$ python -q
>>> import numpy as np
>>> np.set_printoptions(suppress=True, linewidth=200)
>>> M = np.load("x.npy")
>>> M
array([[-0.7,  2. ],
       [-0.2,  6. ],
       [ 0.4,  2. ]])
>>> O, vecs = np.linalg.qr(M[:, :1])[0], np.linalg.qr(M[:, 1:])[0]
>>> sv = np.linalg.svd(O.T @ vecs, compute_uv=False)
>>> np.round(np.degrees(np.arccos(sv.clip(0, 1))), 2)
array([70.93])
>>> round(np.linalg.norm(O @ O.T - vecs @ vecs.T, 2), 2)
np.float64(0.95)
>>> sv.round(2)
array([0.33])
>>> hat = M @ np.linalg.solve(M.T @ M, M.T)
>>> np.round(np.diag(hat), 2)
array([0.71, 0.82, 0.47])
>>> print(np.trace(hat))
2.0
>>> np.round(hat @ M[:, 1], 2)
array([2., 6., 2.])
>>> print(np.round(np.linalg.eigvalsh(hat), 2) + 0)
[0. 1. 1.]
>>> print(hat.round(2))
[[ 0.71  0.23 -0.39]
 [ 0.23  0.82  0.31]
 [-0.39  0.31  0.47]]
>>> print(np.allclose(hat @ hat, hat))
True
>>> F = np.load("dump.npy")
>>> F
array([[-6, -6, -3, -3],
       [-2, -2, -1, -1],
       [-3, -3, -3, -3],
       [-1, -1, -1, -1]])
>>> rng = np.random.default_rng(998)
>>> labels = rng.permutation(4)
>>> labels
array([3, 1, 2, 0])
>>> B = F[labels][:, labels]
>>> np.round(np.sort(np.abs(np.linalg.eigvals(B))), 2) + 0
array([ 0.  ,  0.  ,  1.53, 10.47])
>>> K = np.array([[1, 0, 0, 0], [0, 0, 0, 1], [0, 0, 1, 0], [0, 1, 0, 0]])
>>> vec = np.array([1, -3, 0, -1])
>>> rhs = K @ vec
>>> coef, lr = np.zeros(4), 1 / np.linalg.norm(K, 2) ** 2
>>> for i in range(30):
...     coef -= lr * K.T @ (K @ coef - rhs)
...     if i % 5 == 0: print(i, round(np.linalg.norm(K @ coef - rhs), 2))
... 
0 0.0
5 0.0
10 0.0
15 0.0
20 0.0
25 0.0
>>> np.round(np.linalg.cond(K), 2)
np.float64(1.0)
>>> coef
array([ 1., -3.,  0., -1.])
>>> vec = np.array([4, 2, 4, 4])
>>> np.round(np.sort(np.abs(np.degrees(np.angle(np.linalg.eigvals(K))))), 2)
array([  0.,   0.,   0., 180.])
>>> vals, vecs = np.linalg.eigh(K)
>>> print(np.round(np.linalg.eigvalsh(K @ K), 2))
[1. 1. 1. 1.]
>>> np.round(np.linalg.eigvalsh(K + -3 * np.eye(4)), 2)
array([-4., -2., -2., -2.])
>>> np.round(vecs @ np.diag(vals) @ vecs.T, 2) + 0
array([[1., 0., 0., 0.],
       [0., 0., 0., 1.],
       [0., 0., 1., 0.],
       [0., 1., 0., 0.]])
>>> W0 = np.load("test11.npy")
>>> W0
array([[-2,  2,  5],
       [ 0,  0,  0],
       [ 0,  0,  0],
       [ 0,  0,  0],
       [-6,  0, -5],
       [ 0,  0,  0],
       [ 0,  0,  0],
       [-6, -1, -6],
       [-6,  0, -5],
       [-6,  0, -5],
       [ 0,  0,  0],
       [ 0,  0,  0],
       [ 0,  0,  0],
       [-6,  0, -5],
       [-6,  0, -5],
       [-2,  2,  5],
       [-6,  0, -5],
       [-6, -1, -6],
       [-2,  1,  4]])
>>> Z = W0[[2, 17]].astype(float)
>>> for _ in range(5):
...     labels = np.linalg.norm(W0[:, None] - Z, axis=-1).argmin(axis=1)
...     Z = np.array([W0[labels == j].mean(axis=0) for j in range(2)])
... 
>>> labels
array([0, 0, 0, 0, 1, 0, 0, 1, 1, 1, 0, 0, 0, 1, 1, 0, 1, 1, 0])
>>> np.round(Z[1] - Z[0], 2)
array([-5.45, -0.7 , -6.52])
>>> Z.round(2)
array([[-0.55,  0.45,  1.27],
       [-6.  , -0.25, -5.25]])
>>> np.abs(Z[1] - Z[0]).argmax()
np.int64(2)
